% python3 -q
>>> import numpy as np
>>> np.set_printoptions(suppress=True, linewidth=160)
>>> def rd(a):
...     return np.round(a, 2) + 0
... 
>>> F = np.load("block15.npy")
>>> rd(F)
array([[ 0.54, -0.44, -0.71,  2.13, -0.16, -1.68,  0.22,  0.65, -0.11, -0.3 , -0.25],
       [-0.38,  0.21,  0.45, -0.47, -1.84, -0.37,  1.6 ,  0.85,  0.54, -0.41,  1.07],
       [ 1.53, -0.49,  1.05, -0.42, -0.6 ,  0.22, -0.7 ,  0.41,  0.07, -1.78, -0.95],
       [-0.61, -1.94, -1.08,  0.51, -0.65,  1.5 ,  0.3 , -0.37, -0.4 , -0.6 ,  0.05],
       [-1.92,  0.18,  0.57,  0.29, -0.21, -0.6 , -0.05, -0.96,  0.95, -0.87, -1.38],
       [ 0.38,  0.56,  0.76,  0.65,  0.81,  0.18,  1.4 , -1.46, -1.11, -1.06,  0.66],
       [ 1.  ,  0.38, -0.36,  0.32,  0.18,  0.95,  1.58, -0.06,  1.25,  0.72, -1.46],
       [-0.54, -0.32,  2.03,  1.29,  0.01,  0.92, -0.11,  0.96, -0.4 ,  0.93, -0.11],
       [-0.77,  0.84, -0.65,  0.08,  1.31,  0.72,  0.22,  1.78,  0.08, -1.35,  0.07],
       [ 0.23, -1.33,  0.59, -0.02,  1.28, -0.3 ,  0.05, -0.17,  1.89, -0.19,  1.22],
       [ 0.31,  1.31, -0.31,  1.24, -0.86,  0.99, -1.15, -0.62,  1.05, -0.32,  0.97]])
>>> vec = np.array([1, 3, 0, -2, 2, -3, 0, 3, -2, 0, 1])
>>> y = F @ vec
>>> b, lr = np.zeros(11), 1 / np.linalg.norm(F, 2) ** 2
>>> for i in range(15):
...     b -= lr * F.T @ (F @ b - y)
...     if i % 5 == 0: print(i, round(np.linalg.norm(F @ b - y), 2))
... 
0 0.0
5 0.0
10 0.0
>>> rd(b)
array([ 1.,  3.,  0., -2.,  2., -3.,  0.,  3., -2.,  0.,  1.])
>>> Q, r_ = np.linalg.qr(F)
>>> np.trace(Q @ Q.T)
np.float64(11.0)
>>> np.allclose(r_.T @ r_, F.T @ F)
True
>>> rd(Q.T @ Q)
array([[1., 0., 0., 0., 0., 0., 0., 0., 0., 0., 0.],
       [0., 1., 0., 0., 0., 0., 0., 0., 0., 0., 0.],
       [0., 0., 1., 0., 0., 0., 0., 0., 0., 0., 0.],
       [0., 0., 0., 1., 0., 0., 0., 0., 0., 0., 0.],
       [0., 0., 0., 0., 1., 0., 0., 0., 0., 0., 0.],
       [0., 0., 0., 0., 0., 1., 0., 0., 0., 0., 0.],
       [0., 0., 0., 0., 0., 0., 1., 0., 0., 0., 0.],
       [0., 0., 0., 0., 0., 0., 0., 1., 0., 0., 0.],
       [0., 0., 0., 0., 0., 0., 0., 0., 1., 0., 0.],
       [0., 0., 0., 0., 0., 0., 0., 0., 0., 1., 0.],
       [0., 0., 0., 0., 0., 0., 0., 0., 0., 0., 1.]])
>>> rd(r_)
array([[-3.,  0.,  0.,  0.,  0.,  0.,  0.,  0.,  0.,  0.,  0.],
       [ 0., -3.,  0.,  0.,  0.,  0.,  0.,  0.,  0.,  0.,  0.],
       [ 0.,  0., -3.,  0.,  0.,  0.,  0.,  0.,  0.,  0.,  0.],
       [ 0.,  0.,  0., -3.,  0.,  0.,  0.,  0.,  0.,  0.,  0.],
       [ 0.,  0.,  0.,  0., -3.,  0.,  0.,  0.,  0.,  0.,  0.],
       [ 0.,  0.,  0.,  0.,  0., -3.,  0.,  0.,  0.,  0.,  0.],
       [ 0.,  0.,  0.,  0.,  0.,  0., -3.,  0.,  0.,  0.,  0.],
       [ 0.,  0.,  0.,  0.,  0.,  0.,  0., -3.,  0.,  0.,  0.],
       [ 0.,  0.,  0.,  0.,  0.,  0.,  0.,  0., -3.,  0.,  0.],
       [ 0.,  0.,  0.,  0.,  0.,  0.,  0.,  0.,  0., -3.,  0.],
       [ 0.,  0.,  0.,  0.,  0.,  0.,  0.,  0.,  0.,  0., -3.]])
